>>> import numpy as np
>>> import numpy.linalg as la
>>> np.set_printoptions(precision=2, suppress=True, linewidth=140, legacy="1.25")
>>> rnd = lambda a: np.round(a, 2) + 0
>>> K = np.load("out14.npy")
>>> K
array([[ 8.34, 17.12, 14.9 ],
       [ 8.94, 18.41, 13.05],
       [ 8.53, 17.9 , 14.91],
       [ 9.27, 17.73, 13.53],
       [10.15, 18.29, 13.93],
       [ 7.63, 17.58, 15.53],
       [ 9.07, 18.01, 15.49],
       [ 8.58, 19.62, 15.87],
       [ 8.8 , 18.94, 13.75],
       [ 9.14, 17.05, 15.19],
       [ 9.29, 16.82, 12.65],
       [ 8.42, 16.36, 16.77],
       [ 9.96, 19.04, 13.32],
       [ 9.03, 18.04, 14.31],
       [ 7.97, 17.5 , 15.69],
       [ 7.65, 18.49, 14.38],
       [ 8.04, 17.26, 15.77],
       [ 8.56, 18.54, 13.99],
       [ 9.85, 17.4 , 16.94],
       [ 9.95, 18.02, 14.54],
       [ 9.71, 17.69, 16.37],
       [10.02, 18.45, 16.09],
       [ 9.47, 17.37, 14.53],
       [ 8.98, 17.87, 14.74],
       [ 9.12, 18.26, 15.3 ]])
>>> rng = np.random.default_rng(22379)
>>> M2 = K + rng.integers(-2, 3, (25, 1)) @ rng.integers(-2, 3, (1, 3))
>>> rnd(M2)
array([[ 9.34, 17.12, 16.9 ],
       [ 9.94, 18.41, 15.05],
       [ 8.53, 17.9 , 14.91],
       [ 8.27, 17.73, 11.53],
       [ 8.15, 18.29,  9.93],
       [ 9.63, 17.58, 19.53],
       [ 8.07, 18.01, 13.49],
       [ 9.58, 19.62, 17.87],
       [ 7.8 , 18.94, 11.75],
       [ 8.14, 17.05, 13.19],
       [11.29, 16.82, 16.65],
       [ 6.42, 16.36, 12.77],
       [ 8.96, 19.04, 11.32],
       [11.03, 18.04, 18.31],
       [ 7.97, 17.5 , 15.69],
       [ 7.65, 18.49, 14.38],
       [ 6.04, 17.26, 11.77],
       [10.56, 18.54, 17.99],
       [ 8.85, 17.4 , 14.94],
       [11.95, 18.02, 18.54],
       [10.71, 17.69, 18.37],
       [ 9.02, 18.45, 14.09],
       [ 8.47, 17.37, 12.53],
       [ 7.98, 17.87, 12.74],
       [10.12, 18.26, 17.3 ]])
>>> rnd(np.abs(M2 - K).sum(axis=1))
array([3., 3., 0., 3., 6., 6., 3., 3., 3., 3., 6., 6., 3., 6., 0., 0., 6., 6., 3., 6., 3., 3., 3., 3., 3.])
>>> rnd(la.svd(M2 - K, compute_uv=False))
array([15.17,  0.  ,  0.  ])
>>> idx = K[:, 1] > np.median(K[:, 1])
>>> f = K[idx].mean(axis=0) - K[~idx].mean(axis=0)
>>> ((K - K.mean(axis=0)) @ f > 0).astype(int)
array([0, 1, 0, 1, 1, 0, 0, 1, 1, 0, 1, 0, 1, 1, 0, 1, 0, 1, 0, 1, 0, 1, 0, 1, 1])
>>> idx.astype(int)
array([0, 1, 0, 0, 1, 0, 1, 1, 1, 0, 0, 0, 1, 1, 0, 1, 0, 1, 0, 1, 0, 1, 0, 0, 1])
>>> np.argsort(-np.abs(f).round(6), kind="stable")
array([1, 2, 0])
>>> rnd(f)
array([ 0.33,  1.15, -0.69])
>>> U, sigma, vt = la.svd(K)
>>> np.argmax(sigma[:-1] / (sigma[1:] + 1e-6)) + 1
1
>>> M2 = U[:, :1] @ np.diag(sigma[:1]) @ vt[:1]
>>> la.matrix_rank(M2)
1
>>> rnd(np.abs(K - M2).max())
2.01
>>> print(rnd(la.norm(K - M2, 2)), rnd(sigma[1]))
5.59 5.59
>>> feats = np.load("data.npy")
>>> feats
array([[  4.91,  -8.67, -13.1 ,   0.99],
       [  3.66,  -2.81,   9.16,  -2.05],
       [ -6.64,   5.1 ,  -4.57,   1.47],
       [ 14.03,  -6.77,   5.67,  -0.02]])
>>> theta = np.radians(90)
>>> R = np.eye(4)
>>> R[1, 1] = R[0, 0] = np.cos(theta)
>>> R[1, 0], R[0, 1] = -np.sin(theta), np.sin(theta)
>>> print(rnd(R))
[[ 0.  1.  0.  0.]
 [-1.  0.  0.  0.]
 [ 0.  0.  1.  0.]
 [ 0.  0.  0.  1.]]
>>> M2 = feats @ R.T
>>> np.allclose(la.norm(feats, axis=1), la.norm(M2, axis=1))
True
>>> np.allclose(feats @ feats.T, M2 @ M2.T)
True
>>> rnd(la.det(R)), np.trace(R)
(1.0, 2.0)
